>>> import numpy as np
>>> np.set_printoptions(precision=2, suppress=True, linewidth=100, sign=" ")
>>> def rd(a):
...     return np.round(a, 2) + 0
... 
>>> E = np.array([[1.4, 1.6, 0.3, -0.2, 0.9],
...     [0.2, 1.0, 0.9, 2.1, 0.7],
...     [0.7, -0.4, -0.4, 1.6, -2.0],
...     [-1.9, 0.2, 0.7, -0.5, 2.4],
...     [0.5, 1.4, 0.9, 0.7, -0.4],
...     [-0.3, -0.6, 1.1, -0.8, 0.7],
...     [-0.3, -1.0, 0.8, -0.8, -0.1]])
>>> E
array([[ 1.4,  1.6,  0.3, -0.2,  0.9],
       [ 0.2,  1. ,  0.9,  2.1,  0.7],
       [ 0.7, -0.4, -0.4,  1.6, -2. ],
       [-1.9,  0.2,  0.7, -0.5,  2.4],
       [ 0.5,  1.4,  0.9,  0.7, -0.4],
       [-0.3, -0.6,  1.1, -0.8,  0.7],
       [-0.3, -1. ,  0.8, -0.8, -0.1]])
>>> x0 = np.array([2, -9, 2, 8, 7])
>>> rd(E @ x0)
array([-6.3, 14.9,  3. ,  8.6, -7. ,  5.5,  2.9])
>>> (E @ x0).argmax()
np.int64(1)
>>> np.linalg.norm(E @ x0) <= np.linalg.norm(E, 2) * np.linalg.norm(x0) + 1e-9
np.True_
>>> rd((E * x0).sum(axis=1))
array([-6.3, 14.9,  3. ,  8.6, -7. ,  5.5,  2.9])
>>> E @ np.eye(5)[4]
array([ 0.9,  0.7, -2. ,  2.4, -0.4,  0.7, -0.1])
>>> hat = E @ np.linalg.solve(E.T @ E, E.T)
>>> np.allclose(hat @ hat, hat)
True
>>> out = np.array([[0, 2], [0, 1], [1, 1], [-1, -1], [1, 1]])
>>> rd(np.einsum("ik,kj->ij", E, out))
array([[ 1.4,  5.8],
       [-0.5,  0.9],
       [-4. , -3. ],
       [ 3.6,  0. ],
       [-0.2,  2.2],
       [ 2.6,  1.4],
       [ 1.5, -0.1]])
>>> rd(np.einsum("ij,ij->i", E, E))
array([  5.46,   6.75,   7.37,  10.15,   3.67,   2.79,   2.38])
>>> np.linalg.matrix_rank(np.vstack([E, out.T]))
np.int64(5)
>>> rd(E @ out)
array([[ 1.4,  5.8],
       [-0.5,  0.9],
       [-4. , -3. ],
       [ 3.6,  0. ],
       [-0.2,  2.2],
       [ 2.6,  1.4],
       [ 1.5, -0.1]])
